$ ipython --no-banner

In [1]: import numpy as np

In [2]: import numpy.linalg as la

In [3]: np.set_printoptions(precision=1, suppress=True, linewidth=120)

In [4]: E = np.load("sample13.npy")

In [5]: E
Out[5]: 
array([[3., 0., 2., 2., 2., 0., 2.],
       [0., 3., 0., 0., 0., 2., 0.],
       [2., 0., 3., 2., 2., 0., 2.],
       [2., 0., 2., 3., 2., 0., 2.],
       [2., 0., 2., 2., 3., 0., 2.],
       [0., 2., 0., 0., 0., 3., 0.],
       [2., 0., 2., 2., 2., 0., 3.]])

In [6]: np.flatnonzero(la.matrix_power((E != 0) + (E.T != 0) + np.eye(7), 7)[6])
Out[6]: array([0, 2, 3, 4, 6])

In [7]: E @ E
Out[7]: 
array([[25.,  0., 24., 24., 24.,  0., 24.],
       [ 0., 13.,  0.,  0.,  0., 12.,  0.],
       [24.,  0., 25., 24., 24.,  0., 24.],
       [24.,  0., 24., 25., 24.,  0., 24.],
       [24.,  0., 24., 24., 25.,  0., 24.],
       [ 0., 12.,  0.,  0.,  0., 13.,  0.],
       [24.,  0., 24., 24., 24.,  0., 25.]])

In [8]: rng = np.random.default_rng(791)

In [9]: B = E + rng.integers(-2, 3, (7, 2)) @ rng.integers(-2, 3, (2, 7))

In [10]: B
Out[10]: 
array([[ 3.,  0.,  4.,  8.,  2., -6., -2.],
       [-2.,  5., -3., -1., -4.,  3.,  0.],
       [ 1.,  1.,  1.,  0.,  0.,  2.,  3.],
       [-1.,  3., -3.,  0., -4.,  3.,  3.],
       [-1.,  3., -3., -1., -3.,  3.,  3.],
       [ 1.,  1.,  0., -4.,  2.,  7.,  3.],
       [ 0.,  2., -1.,  1., -2.,  1.,  3.]])

In [11]: np.abs(B - E).sum(axis=1)
Out[11]: array([18., 13., 11., 24., 24., 15., 13.])

In [12]: np.round(la.svd(B - E, compute_uv=False), 1) + 0
Out[12]: array([17.7, 10.5,  0. ,  0. ,  0. ,  0. ,  0. ])

In [13]: L = la.cholesky(E)

In [14]: L @ L.T
Out[14]: 
array([[3., 0., 2., 2., 2., 0., 2.],
       [0., 3., 0., 0., 0., 2., 0.],
       [2., 0., 3., 2., 2., 0., 2.],
       [2., 0., 2., 3., 2., 0., 2.],
       [2., 0., 2., 2., 3., 0., 2.],
       [0., 2., 0., 0., 0., 3., 0.],
       [2., 0., 2., 2., 2., 0., 3.]])

In [15]: la.matrix_power(E, 3)
Out[15]: 
array([[267.,   0., 266., 266., 266.,   0., 266.],
       [  0.,  63.,   0.,   0.,   0.,  62.,   0.],
       [266.,   0., 267., 266., 266.,   0., 266.],
       [266.,   0., 266., 267., 266.,   0., 266.],
       [266.,   0., 266., 266., 267.,   0., 266.],
       [  0.,  62.,   0.,   0.,   0.,  63.,   0.],
       [266.,   0., 266., 266., 266.,   0., 267.]])
